$ python3 -q
>>> import numpy as np
>>> np.set_printoptions(precision=2, suppress=True, linewidth=200)
>>> def rnd(a):
...     return np.round(a, 2) + 0
... 
>>> mat = np.load("x.npy")
>>> mat
array([[ 0., 11., -8., -1.],
       [ 0.,  4.,  0.,  0.],
       [ 0., -3.,  8.,  1.],
       [ 0.,  5.,  0.,  9.]])
>>> U, sv, vt = np.linalg.svd(mat)
>>> np.argmax(sv[:-1] / (sv[1:] + 1e-6)) + 1
np.int64(3)
>>> rnd(sv)
array([16.27,  9.91,  4.38,  0.  ])
>>> B = U[:, :3] @ np.diag(sv[:3]) @ vt[:3]
>>> np.linalg.matrix_rank(mat, rtol=0.05)
np.int64(3)
>>> rnd(np.linalg.norm(mat - B, 2)), sv[3]
(np.float64(0.0), np.float64(0.0))
>>> rnd(np.abs(mat - B).max())
np.float64(0.0)
>>> rnd(B)
array([[ 0., 11., -8., -1.],
       [ 0.,  4.,  0.,  0.],
       [ 0., -3.,  8.,  1.],
       [ 0.,  5.,  0.,  9.]])
>>> proj = np.triu(np.array([[-2, 0, 1, -3], [0, 2, 3, 2], [1, 2, 0, 2], [2, -3, 1, 0]]), 1) + np.eye(4)
>>> B = proj @ mat @ np.linalg.inv(proj)
>>> B
array([[  0.,  -7.,  21., -55.],
       [  0.,   5.,   9.,  -7.],
       [  0.,   7., -13.,  31.],
       [  0.,   5., -15.,  29.]])
>>> np.trace(B), np.trace(mat)
(np.float64(21.0), np.float64(21.0))
>>> proj @ mat - mat @ proj
array([[  0., -18., -25., -32.],
       [  0.,   1.,  12.,  13.],
       [  0.,  10.,   9.,   8.],
       [  0.,   0., -15., -10.]])
>>> U, sv, vt = np.linalg.svd(mat)
>>> vecs = vt[:(sv > 1e-8).sum()]
>>> rng = np.random.default_rng(83)
>>> x = mat[1] + -1 * mat[3] + rng.integers(2) * np.eye(4)[3]
>>> x
array([ 0., -1.,  0., -8.])
>>> rnd(np.linalg.norm(x - vecs.T @ vecs @ x))
np.float64(0.0)
>>> F = np.loadtxt("w.csv", delimiter=",")
>>> F
array([[ 1.05,  2.  ,  2.  , -2.  , -1.  ,  1.  ,  0.  , -1.  , -1.  ,  1.  ,  1.  ,  2.  ,  1.  ],
       [-1.  , -0.95, -1.  ,  2.  , -2.  ,  0.  ,  0.  ,  2.  , -2.  , -2.  , -1.  , -2.  ,  1.  ],
       [-2.  ,  0.  , -0.95,  0.  ,  0.  ,  2.  ,  1.  , -1.  ,  0.  ,  2.  ,  2.  ,  1.  ,  0.  ],
       [-2.  , -2.  , -1.  , -1.95,  1.  , -2.  ,  0.  ,  1.  , -2.  ,  0.  , -1.  , -1.  , -1.  ],
       [ 0.  ,  2.  , -2.  , -1.  ,  1.05,  0.  ,  1.  , -2.  ,  0.  ,  0.  ,  1.  ,  1.  ,  0.  ],
       [ 0.  ,  2.  ,  2.  , -1.  , -1.  ,  1.05,  1.  ,  2.  ,  1.  ,  1.  ,  1.  , -1.  , -1.  ],
       [ 1.  ,  1.  ,  2.  , -2.  , -1.  , -1.  , -0.95,  0.  , -1.  ,  2.  ,  0.  ,  2.  ,  1.  ],
       [-1.  ,  0.  ,  0.  , -1.  ,  0.  ,  2.  ,  0.  ,  1.05, -1.  , -1.  ,  0.  ,  0.  , -2.  ],
       [-2.  , -1.  ,  2.  ,  2.  , -1.  ,  1.  ,  2.  ,  2.  ,  0.05,  0.  ,  0.  ,  0.  ,  2.  ],
       [ 0.  ,  2.  ,  2.  , -2.  , -1.  ,  2.  , -1.  , -1.  ,  0.  , -1.95,  1.  , -1.  , -2.  ],
       [ 0.  ,  1.  ,  1.  , -1.  ,  0.  , -1.  , -1.  ,  1.  ,  1.  , -2.  ,  1.05,  0.  ,  1.  ],
       [ 1.  ,  2.  , -2.  , -2.  ,  1.  , -1.  ,  1.  , -2.  , -1.  ,  2.  , -2.  , -1.95,  2.  ],
       [ 1.  ,  2.  ,  2.  , -2.  , -1.  ,  1.  ,  0.  , -1.  , -1.  ,  1.  ,  1.  ,  2.  ,  1.05]])
>>> def softmax(z):
...     e = np.exp(z - z.max(axis=-1, keepdims=True))
...     return e / e.sum(axis=-1, keepdims=True)
... 
>>> rnd(softmax(F[1]))
array([0.02, 0.02, 0.02, 0.34, 0.01, 0.05, 0.05, 0.34, 0.01, 0.01, 0.02, 0.01, 0.13])
>>> rnd(softmax(F[1] + 5))
array([0.02, 0.02, 0.02, 0.34, 0.01, 0.05, 0.05, 0.34, 0.01, 0.01, 0.02, 0.01, 0.13])
>>> att = F @ F.T / np.sqrt(13)
>>> softmax(att).round(6).argmax(axis=1)
array([ 0,  1,  2,  3,  4,  5,  6,  7,  8,  9, 10, 11, 12])
